$ python3 -q
>>> import numpy as np
>>> np.set_printoptions(precision=2, suppress=True, linewidth=140)
>>> def tidy(a):
...     return np.round(a, 2) + 0
... 
>>> W0 = np.loadtxt("test7.csv", delimiter=",")
>>> W0
array([[  0.5,   0.5,   0.4,   0.2,   0.4,   0.3,   0. ,  20. ,  -0.2],
       [ -0.2,   0.3,   2.7,   1.4,  -1.4,  -0.5,  -1.1,  22. ,   0. ],
       [  0.7,   0.2,   0.2,  -0.4,  -1.2,   1.1,   1.6, -12. ,  -0.2],
       [  1.2,  -1.8,  -0.5,   0.3,  -0.8,   1.5,   0.7,  32. ,   2.9],
       [ -0.2,   0. ,   0.2,  -0.2,  -0.7,  -0.6,   0.4,  12. ,  -0.1],
       [  1.1,   0.6,   1.6,   0.2,   1. ,   0.1,  -0.5, -14. ,   0.5],
       [ -1.2,   1.4,   0. ,   1.3,  -1.7,  -0.2,  -1.2,  -4. ,  -0.8],
       [ -0.8,   0. ,  -0.2,  -0.3,   0.7,   0.4,   1.5, -18. ,  -0.3]])
>>> np.linalg.cond(W0) > 100
np.True_
>>> print([round(float(x), 2) for x in np.linalg.svd(W0, compute_uv=False)[:3]])
[52.34, 4.88, 3.1]
>>> np.linalg.matrix_rank(W0, rtol=0.1)
np.int64(1)
>>> t3 = np.stack([W0, 2 * W0, W0[::-1]])
>>> t3.shape
(3, 8, 9)
>>> tidy(np.linalg.norm(t3, axis=(1, 2)))
array([ 52.81, 105.63,  52.81])
>>> tidy(np.einsum("bij,cij->bc", t3, t3))
array([[ 2789.26,  5578.52,   217.18],
       [ 5578.52, 11157.04,   434.36],
       [  217.18,   434.36,  2789.26]])
>>> (t3 @ W0.T).shape
(3, 8, 8)
>>> np.linalg.matrix_rank(t3)
array([8, 8, 8])
>>> U, sv, Vh = np.linalg.svd(W0)
>>> tidy(sv)
array([52.34,  4.88,  3.1 ,  2.86,  2.07,  1.42,  1.16,  0.5 ])
>>> B = U[:, :1] @ np.diag(sv[:1]) @ Vh[:1]
>>> np.linalg.matrix_rank(B)
np.int64(1)
>>> t = np.radians(30)
>>> r_ = np.eye(9)
>>> r_[5, 5] = r_[7, 7] = np.cos(t)
>>> r_[5, 7], r_[7, 5] = -np.sin(t), np.sin(t)
>>> tidy(r_)
array([[ 1.  ,  0.  ,  0.  ,  0.  ,  0.  ,  0.  ,  0.  ,  0.  ,  0.  ],
       [ 0.  ,  1.  ,  0.  ,  0.  ,  0.  ,  0.  ,  0.  ,  0.  ,  0.  ],
       [ 0.  ,  0.  ,  1.  ,  0.  ,  0.  ,  0.  ,  0.  ,  0.  ,  0.  ],
       [ 0.  ,  0.  ,  0.  ,  1.  ,  0.  ,  0.  ,  0.  ,  0.  ,  0.  ],
       [ 0.  ,  0.  ,  0.  ,  0.  ,  1.  ,  0.  ,  0.  ,  0.  ,  0.  ],
       [ 0.  ,  0.  ,  0.  ,  0.  ,  0.  ,  0.87,  0.  , -0.5 ,  0.  ],
       [ 0.  ,  0.  ,  0.  ,  0.  ,  0.  ,  0.  ,  1.  ,  0.  ,  0.  ],
       [ 0.  ,  0.  ,  0.  ,  0.  ,  0.  ,  0.5 ,  0.  ,  0.87,  0.  ],
       [ 0.  ,  0.  ,  0.  ,  0.  ,  0.  ,  0.  ,  0.  ,  0.  ,  1.  ]])
>>> B = W0 @ r_.T
>>> print(np.allclose(np.linalg.norm(W0, axis=1), np.linalg.norm(B, axis=1)))
True
>>> t3 = np.stack([r_, -2 * r_, r_[::-1]])
>>> tidy(np.linalg.norm(t3, axis=(1, 2)))
array([3., 6., 3.])
>>> print(tidy(t3.sum(axis=0)))
[[-1.    0.    0.    0.    0.    0.    0.    0.    1.  ]
 [ 0.   -1.    0.    0.    0.    0.5   0.    0.87  0.  ]
 [ 0.    0.   -1.    0.    0.    0.    1.    0.    0.  ]
 [ 0.    0.    0.   -1.    0.    0.87  0.   -0.5   0.  ]
 [ 0.    0.    0.    0.    0.    0.    0.    0.    0.  ]
 [ 0.    0.    0.    1.    0.   -0.87  0.    0.5   0.  ]
 [ 0.    0.    1.    0.    0.    0.   -1.    0.    0.  ]
 [ 0.    1.    0.    0.    0.   -0.5   0.   -0.87  0.  ]
 [ 1.    0.    0.    0.    0.    0.    0.    0.   -1.  ]]
>>> print((t3 @ r_.T).shape)
(3, 9, 9)
>>> print(np.einsum("bij,cij->bc", t3, t3))
[[  9. -18.   1.]
 [-18.  36.  -2.]
 [  1.  -2.   9.]]
>>> A = np.load("sample0.npy")
>>> A
array([[ 4,  5,  6,  7,  8,  9, 10, 11, 12, 13],
       [14, 15, 16, 17, 18, 19, 20, 21, 22, 23],
       [24, 25, 26, 27, 28, 29, 30, 31, 32, 33],
       [34, 35, 36, 37, 38, 39, 40, 41, 42, 43],
       [44, 45, 46, 47, 48, 49, 50, 51, 52, 53],
       [54, 55, 56, 57, 58, 59, 60, 61, 62, 63]])
>>> # rows and columns are dependent
>>> B = A[0, 0] * A[1:] - np.outer(A[1:, 0], A[0])
>>> B
array([[   0,  -10,  -20,  -30,  -40,  -50,  -60,  -70,  -80,  -90],
       [   0,  -20,  -40,  -60,  -80, -100, -120, -140, -160, -180],
       [   0,  -30,  -60,  -90, -120, -150, -180, -210, -240, -270],
       [   0,  -40,  -80, -120, -160, -200, -240, -280, -320, -360],
       [   0,  -50, -100, -150, -200, -250, -300, -350, -400, -450]])
>>> np.linalg.matrix_rank(B), np.linalg.matrix_rank(A)
(np.int64(1), np.int64(2))
>>> np.abs(np.diag(np.linalg.qr(B)[1])) > 1e-9
array([False,  True, False, False, False])
>>> np.unique(B.round(6), axis=0).shape
(5, 10)
>>> np.linalg.lstsq(B[:-1].T, B[-1])[2]
np.int32(1)
>>> tidy(np.trace(np.linalg.pinv(B) @ B))
np.float64(1.0)
>>> E, _ = np.linalg.qr(np.array([[-0.7, 0.1, -0.3, -1.8, 0.4],
...     [0.3, -1.2, -0.4, -0.2, -0.9],
...     [0.2, -1.2, -1.2, 0.1, 0.4],
...     [0.3, 0.6, -1.2, 0.3, 1.0],
...     [-0.1, -0.8, -1.0, 1.7, -1.4]]))
>>> print(tidy(E))
[[-0.82 -0.16 -0.32 -0.41  0.15]
 [ 0.35 -0.54  0.15 -0.38  0.65]
 [ 0.24 -0.57 -0.33 -0.25 -0.67]
 [ 0.35  0.4  -0.8  -0.16  0.23]
 [-0.12 -0.45 -0.37  0.77  0.23]]
>>> rng = np.random.default_rng(125610)
>>> labels = rng.permutation(5)
>>> labels
array([2, 0, 3, 1, 4])
>>> B = E[labels][:, labels]
>>> tidy(np.trace(B))
np.float64(-1.62)
>>> tidy(np.sort(np.abs(np.linalg.eigvals(B))))
array([1., 1., 1., 1., 1.])
>>> print(tidy(np.diag(B)))
[-0.33 -0.82 -0.16 -0.54  0.23]
>>> tidy(B)
array([[-0.33,  0.24, -0.25, -0.57, -0.67],
       [-0.32, -0.82, -0.41, -0.16,  0.15],
       [-0.8 ,  0.35, -0.16,  0.4 ,  0.23],
       [ 0.15,  0.35, -0.38, -0.54,  0.65],
       [-0.37, -0.12,  0.77, -0.45,  0.23]])
>>> O, vecs = np.linalg.qr(B[:, :3])[0], np.linalg.qr(B[:, 3:])[0]
>>> sv = np.linalg.svd(O.T @ vecs, compute_uv=False)
>>> tidy(np.linalg.norm(O @ O.T - vecs @ vecs.T, 2))
np.float64(1.0)
>>> P = np.triu(np.array([[-3, 0, -1, 2, -2],
...     [1, -1, 2, 1, 2],
...     [0, 2, -3, -1, 3],
...     [-2, -3, 3, 3, 0],
...     [0, 2, 0, 0, 2]]), 1) + np.eye(5)
>>> B = P @ E @ np.linalg.inv(P)
>>> tidy(np.linalg.det(B))
np.float64(1.0)
>>> np.linalg.matrix_rank(B)
np.int64(5)
>>> tidy(np.trace(B)), tidy(np.trace(E))
(np.float64(-1.62), np.float64(-1.62))
>>> u = np.array([0, 1, 2, 2, 0])
>>> B = E + np.outer(u, np.eye(5)[3])
>>> np.linalg.matrix_rank(np.linalg.inv(B) - np.linalg.inv(E), tol=1e-8)
np.int64(1)
>>> print(tidy(np.linalg.det(B) / np.linalg.det(E)), tidy(1 + np.linalg.solve(E, u)[3]))
-0.2 -0.2
>>> B = E / np.linalg.norm(E, axis=1, keepdims=True)
>>> G = B @ B.T
>>> (G - 2 * np.eye(5)).round(6).argmax(axis=1)
array([1, 0, 0, 0, 0])
>>> tidy(np.degrees(np.arccos(np.clip(G[4, 1], -1, 1))))
np.float64(90.0)
>>> tidy(G)
array([[1., 0., 0., 0., 0.],
       [0., 1., 0., 0., 0.],
       [0., 0., 1., 0., 0.],
       [0., 0., 0., 1., 0.],
       [0., 0., 0., 0., 1.]])
>>> (np.abs(G) > 0.9).astype(int)
array([[1, 0, 0, 0, 0],
       [0, 1, 0, 0, 0],
       [0, 0, 1, 0, 0],
       [0, 0, 0, 1, 0],
       [0, 0, 0, 0, 1]])
>>> tidy(G[4])
array([0., 0., 0., 0., 1.])
>>> tidy(np.linalg.norm(B, axis=1))
array([1., 1., 1., 1., 1.])
>>> np.argwhere(np.triu(np.abs(G) > 0.95, 1))
array([], shape=(0, 2), dtype=int64)
>>> F, _ = np.linalg.qr(np.array([[-0.2, -0.7, -1.8, 0.2, 0.5, -0.5, -0.7],
...     [-0.7, 0.0, -0.5, -0.5, 0.4, 0.0, -1.1],
...     [-1.1, 0.1, 0.0, 0.8, -0.3, 0.3, 0.1],
...     [1.3, -1.3, 0.3, -0.5, -1.2, -1.8, -1.4],
...     [-1.2, -0.3, 1.8, 0.5, 0.0, 0.1, 1.2],
...     [0.5, -1.0, 0.8, -0.1, 0.3, -1.6, 0.9],
...     [-0.5, 0.7, -0.4, 0.8, 0.7, -0.3, -0.2]]))
>>> tidy(F)
array([[-0.09, -0.46,  0.77, -0.19, -0.16, -0.28, -0.23],
       [-0.3 , -0.16,  0.24,  0.73, -0.08,  0.53,  0.05],
       [-0.47, -0.2 ,  0.08, -0.34,  0.52,  0.13,  0.57],
       [ 0.56, -0.46, -0.06, -0.09,  0.46,  0.43, -0.27],
       [-0.52, -0.46, -0.54, -0.02, -0.05, -0.13, -0.46],
       [ 0.22, -0.47, -0.22, -0.15, -0.63,  0.14,  0.5 ],
       [-0.22,  0.29,  0.1 , -0.53, -0.3 ,  0.63, -0.29]])
>>> tidy(F.sum(axis=0))
array([-0.82, -1.91,  0.37, -0.6 , -0.23,  1.45, -0.14])
>>> np.unravel_index(np.abs(F).argmax(), F.shape)
(np.int64(0), np.int64(2))
>>> tidy(F.sum(axis=1))
array([-0.64,  1.  ,  0.28,  0.57, -2.17, -0.6 , -0.3 ])
>>> np.zeros(7, 7)
Traceback (most recent call last):
  File "<python-input-76>", line 1, in <module>
    np.zeros(7, 7)
    ~~~~~~~~^^^^^^
TypeError: Cannot interpret '7' as a data type
>>> J = np.load("out7.npy")
>>> J
array([[ -2.,   1.,  -5.,   5.,  -1.,   3.],
       [  1.,  -2.,  -5.,   5.,  -1.,   3.],
       [ -5.,  -5.,  22., -25.,   5., -15.],
       [  5.,   5., -25.,  22.,  -5.,  15.],
       [ -1.,  -1.,   5.,  -5.,  -2.,  -3.],
       [  3.,   3., -15.,  15.,  -3.,   6.]])
>>> # equal to its transpose
>>> np.unravel_index(np.abs(J).argmax(), J.shape)
(np.int64(2), np.int64(3))
>>> J - J[0]
array([[  0.,   0.,   0.,   0.,   0.,   0.],
       [  3.,  -3.,   0.,   0.,   0.,   0.],
       [ -3.,  -6.,  27., -30.,   6., -18.],
       [  7.,   4., -20.,  17.,  -4.,  12.],
       [  1.,  -2.,  10., -10.,  -1.,  -6.],
       [  5.,   2., -10.,  10.,  -2.,   3.]])
>>> J.shape
(6, 6)
>>> tidy(np.linalg.svd(J, compute_uv=False))
array([59.,  3.,  3.,  3.,  3.,  3.])
>>> np.count_nonzero(J)
np.int64(36)
>>> U, sv, Vh = np.linalg.svd(J)
>>> np.argmax(sv[:-1] / (sv[1:] + 1e-6)) + 1
np.int64(1)
>>> B = U[:, :1] @ np.diag(sv[:1]) @ Vh[:1]
>>> print(tidy(np.abs(J - B).max()))
2.95
>>> np.linalg.matrix_rank(J, rtol=0.05)
np.int64(6)
>>> print(np.linalg.matrix_rank(B))
1
>>> u = np.array([-3, 2, 0, -1, -2, 0])
>>> B = J + np.outer(u, np.eye(6)[5])
>>> print(np.linalg.matrix_rank(np.linalg.inv(B) - np.linalg.inv(J), tol=1e-8))
1
>>> np.linalg.matrix_rank(B - J)
np.int64(1)
>>> tidy(np.linalg.det(B) / np.linalg.det(J)), tidy(1 + np.linalg.solve(J, u)[5])
(np.float64(0.93), np.float64(0.93))
>>> arr = np.loadtxt("m.csv", delimiter=",")
>>> tidy(arr)
array([[ 2.96,  0.79,  0.4 ,  0.08,  0.01],
       [ 0.79,  1.06, -0.65, -1.16, -0.82],
       [ 0.4 , -0.65,  3.79, -0.19, -0.12],
       [ 0.08, -1.16, -0.19,  3.47, -0.39],
       [ 0.01, -0.82, -0.12, -0.39,  3.72]])
>>> tidy(np.linalg.eigvals(arr))
array([0., 3., 4., 4., 4.])
>>> tidy(np.kron(np.eye(2, dtype=int), arr))
array([[ 2.96,  0.79,  0.4 ,  0.08,  0.01,  0.  ,  0.  ,  0.  ,  0.  ,  0.  ],
       [ 0.79,  1.06, -0.65, -1.16, -0.82,  0.  ,  0.  ,  0.  ,  0.  ,  0.  ],
       [ 0.4 , -0.65,  3.79, -0.19, -0.12,  0.  ,  0.  ,  0.  ,  0.  ,  0.  ],
       [ 0.08, -1.16, -0.19,  3.47, -0.39,  0.  ,  0.  ,  0.  ,  0.  ,  0.  ],
       [ 0.01, -0.82, -0.12, -0.39,  3.72,  0.  ,  0.  ,  0.  ,  0.  ,  0.  ],
       [ 0.  ,  0.  ,  0.  ,  0.  ,  0.  ,  2.96,  0.79,  0.4 ,  0.08,  0.01],
       [ 0.  ,  0.  ,  0.  ,  0.  ,  0.  ,  0.79,  1.06, -0.65, -1.16, -0.82],
       [ 0.  ,  0.  ,  0.  ,  0.  ,  0.  ,  0.4 , -0.65,  3.79, -0.19, -0.12],
       [ 0.  ,  0.  ,  0.  ,  0.  ,  0.  ,  0.08, -1.16, -0.19,  3.47, -0.39],
       [ 0.  ,  0.  ,  0.  ,  0.  ,  0.  ,  0.01, -0.82, -0.12, -0.39,  3.72]])
>>> tidy(np.linalg.det(arr.T))
np.float64(0.0)
>>> print(tidy(np.einsum("ii->", arr)))
15.0
>>> B = arr + rng.integers(-2, 3, (5, 4)) @ rng.integers(-2, 3, (4, 5))
>>> tidy(B)
array([[ 5.96, -1.21,  1.4 , -4.92, -0.99],
       [ 0.79, -0.94,  1.35,  4.84, -0.82],
       [-4.6 ,  0.35,  1.79, -2.19, -1.12],
       [ 4.08, -1.16, -4.19,  4.47, -2.39],
       [-1.99,  6.18,  0.88,  0.61,  9.72]])
>>> print(tidy(np.linalg.svd(B - arr, compute_uv=False)))
[10.68  8.19  6.1   5.36  0.  ]
>>> np.abs(B - arr).sum(axis=1)
array([12., 10., 11., 11., 17.])
>>> print(np.allclose(B, B.T))
False
>>> print(np.allclose(B @ B.T, B.T @ B))
False
>>> print(tidy((B + B.T) / 2))
[[ 5.96 -0.21 -1.6  -0.42 -1.49]
 [-0.21 -0.94  0.85  1.84  2.68]
 [-1.6   0.85  1.79 -3.19 -0.12]
 [-0.42  1.84 -3.19  4.47 -0.89]
 [-1.49  2.68 -0.12 -0.89  9.72]]
>>> tidy(np.sort(np.abs(np.linalg.eigvals(B))))
array([1.59, 2.09, 7.59, 9.  , 9.  ])
>>> print(tidy(np.abs(np.linalg.eigvals(B)).max()))
9.0
>>> print(tidy(np.linalg.det(B)))
-2043.71
